% ipython --no-banner

In [1]: import numpy as np

In [2]: np.set_printoptions(suppress=True, linewidth=100)

In [3]: data = np.array([[3, 0, 0], [-2, -1, 0], [4, 2, -1]])

In [4]: data
Out[4]: 
array([[ 3,  0,  0],
       [-2, -1,  0],
       [ 4,  2, -1]])

In [5]: other = data / np.linalg.norm(data, axis=1, keepdims=True)

In [6]: G = other @ other.T

In [7]: G[0].round(3)
Out[7]: array([ 1.   , -0.894,  0.873])

In [8]: print((np.abs(G) > 0.9).astype(int))
[[1 0 0]
 [0 1 1]
 [0 1 1]]

In [9]: vec = np.array([0, -1, 1])

In [10]: a = np.maximum(data @ vec, 0)

In [11]: np.maximum(data @ vec, 0) - np.maximum(-data @ vec, 0)
Out[11]: array([ 0,  1, -3])

In [12]: np.round(np.tanh(data @ vec), 3)
Out[12]: array([ 0.   ,  0.762, -0.995])

In [13]: np.maximum(data @ (3 * vec), 0)
Out[13]: array([0, 3, 0])

In [14]: a
Out[14]: array([0, 1, 0])

In [15]: data.T @ a
Out[15]: array([-2, -1,  0])

In [16]: sv = 3 * 0.9 ** np.arange(3)

In [17]: Q, _ = np.linalg.qr(np.array([[-1.2, -0.2, -0.9], [0.2, 0.3, -1.0], [0.4, 0.9, 0.6]]))

In [18]: rng = np.random.default_rng(974412)

In [19]: m1 = rng.normal(size=(11, 3)) * sv @ Q

In [20]: m1.round(3)
Out[20]: 
array([[ 2.965,  5.339, -3.088],
       [ 0.689, -0.166, -0.154],
       [-3.006, -1.463, -4.185],
       [-2.938,  2.024, -1.829],
       [ 0.65 ,  6.468, -1.896],
       [-2.597, -2.086, -0.65 ],
       [-0.031, -1.497, -1.465],
       [ 1.945,  2.379,  1.242],
       [-4.938, -0.959,  2.179],
       [-2.229, -1.116, -1.983],
       [ 0.64 , -2.609,  0.198]])

In [21]: labels = m1[:, 1] > np.median(m1[:, 1])

In [22]: r0 = m1[labels].mean(axis=0) - m1[~labels].mean(axis=0)

In [23]: ((m1 - m1.mean(axis=0)) @ r0 > 0).astype(int)
Out[23]: array([1, 1, 0, 1, 1, 0, 0, 1, 0, 0, 0])

In [24]: (((m1 - m1.mean(axis=0)) @ r0 > 0) == labels).mean()
Out[24]: np.float64(1.0)

In [25]: other = m1 / np.linalg.norm(m1, axis=1, keepdims=True)

In [26]: G = other @ other.T

In [27]: G[4].round(3)
Out[27]: array([ 0.913, -0.068, -0.096,  0.54 ,  1.   , -0.607, -0.488,  0.637, -0.365, -0.228, -0.923])

In [28]: round(np.degrees(np.arccos(np.clip(G[4, 2], -1, 1))), 3)
Out[28]: np.float64(95.51)

In [29]: C = m1[[7, 8]].astype(float)

In [30]: for _ in range(6):
    ...:     labels = np.linalg.norm(m1[:, None] - C, axis=-1).argmin(axis=1)
    ...:     C = np.array([m1[labels == j].mean(axis=0) for j in range(2)])
    ...: 

In [31]: print(labels)
[0 1 1 1 0 1 1 0 1 1 1]

In [32]: np.bincount(labels)
Out[32]: array([3, 8])

In [33]: C.round(3)
Out[33]: 
array([[ 1.853,  4.728, -1.247],
       [-1.801, -0.984, -0.986]])

In [34]: G = np.cov(m1, rowvar=False)

In [35]: np.round(m1.std(axis=0), 3)
Out[35]: array([2.346, 2.926, 1.772])

In [36]: np.round(np.median(m1, axis=0), 3)
Out[36]: array([-0.031, -0.959, -1.465])

In [37]: mat = np.loadtxt("x.csv", delimiter=",")

In [38]: mat
Out[38]: 
array([[-3.,  0., -3.,  0., -3.,  0.],
       [ 3., -1.,  3., -1.,  3., -1.],
       [ 5.,  2.,  5.,  2.,  5.,  2.],
       [-3.,  0., -3.,  0., -3.,  0.],
       [ 3., -1.,  3., -1.,  3., -1.],
       [ 5.,  2.,  5.,  2.,  5.,  2.]])

In [39]: # rows and columns are dependent

In [40]: blk = np.stack([mat, 3 * mat, mat[::-1]])

In [41]: np.round(np.linalg.det(blk), 3)
Out[41]: array([0., 0., 0.])

In [42]: np.einsum("bij,cij->bc", blk, blk)
Out[42]: 
array([[ 288.,  864., -120.],
       [ 864., 2592., -360.],
       [-120., -360.,  288.]])

In [43]: blk.shape
Out[43]: (3, 6, 6)

In [44]: np.linalg.matrix_rank(blk)
Out[44]: array([2, 2, 2])

In [45]: print(blk.sum(axis=0))
[[-7.  2. -7.  2. -7.  2.]
 [15. -5. 15. -5. 15. -5.]
 [17.  8. 17.  8. 17.  8.]
 [-7.  2. -7.  2. -7.  2.]
 [15. -5. 15. -5. 15. -5.]
 [17.  8. 17.  8. 17.  8.]]

In [46]: labels = rng.permutation(6)

In [47]: labels
Out[47]: array([2, 0, 5, 4, 1, 3])

In [48]: other = mat[labels][:, labels]

In [49]: np.allclose(other, mat)
Out[49]: False

In [50]: left, sv, vt = np.linalg.svd(mat)

In [51]: evecs = vt[:(sv > 1e-8).sum()]

In [52]: vec = mat[3] + -3 * mat[1] + rng.integers(2) * np.eye(6)[3]

In [53]: print(vec)
[-12.   3. -12.   3. -12.   3.]

In [54]: np.allclose(evecs.T @ evecs @ vec, vec)
Out[54]: True

In [55]: print(np.linalg.matrix_rank(np.vstack([mat, vec])))
2

In [56]: np.unique(mat.round(6), axis=0).shape
Out[56]: (3, 6)

In [57]: print(np.abs(np.diag(np.linalg.qr(mat)[1])) > 1e-9)
[ True  True False False False False]

In [58]: np.round(np.trace(np.linalg.pinv(mat) @ mat), 3)
Out[58]: np.float64(2.0)

In [59]: F = np.loadtxt("block11.csv", delimiter=",")

In [60]: F.round(3)
Out[60]: 
array([[ 0.962, -0.192],
       [-0.192,  0.038]])

In [61]: # equal to its transpose

In [62]: np.round(F @ F, 3)
Out[62]: 
array([[ 0.962, -0.192],
       [-0.192,  0.038]])

In [63]: np.round((F + F.T) / 2, 3)
Out[63]: 
array([[ 0.962, -0.192],
       [-0.192,  0.038]])

In [64]: np.allclose(F @ F.T, F.T @ F)
Out[64]: True

In [65]: np.round(np.sort(np.abs(np.linalg.eigvals(F))), 3) + 0
Out[65]: array([0., 1.])
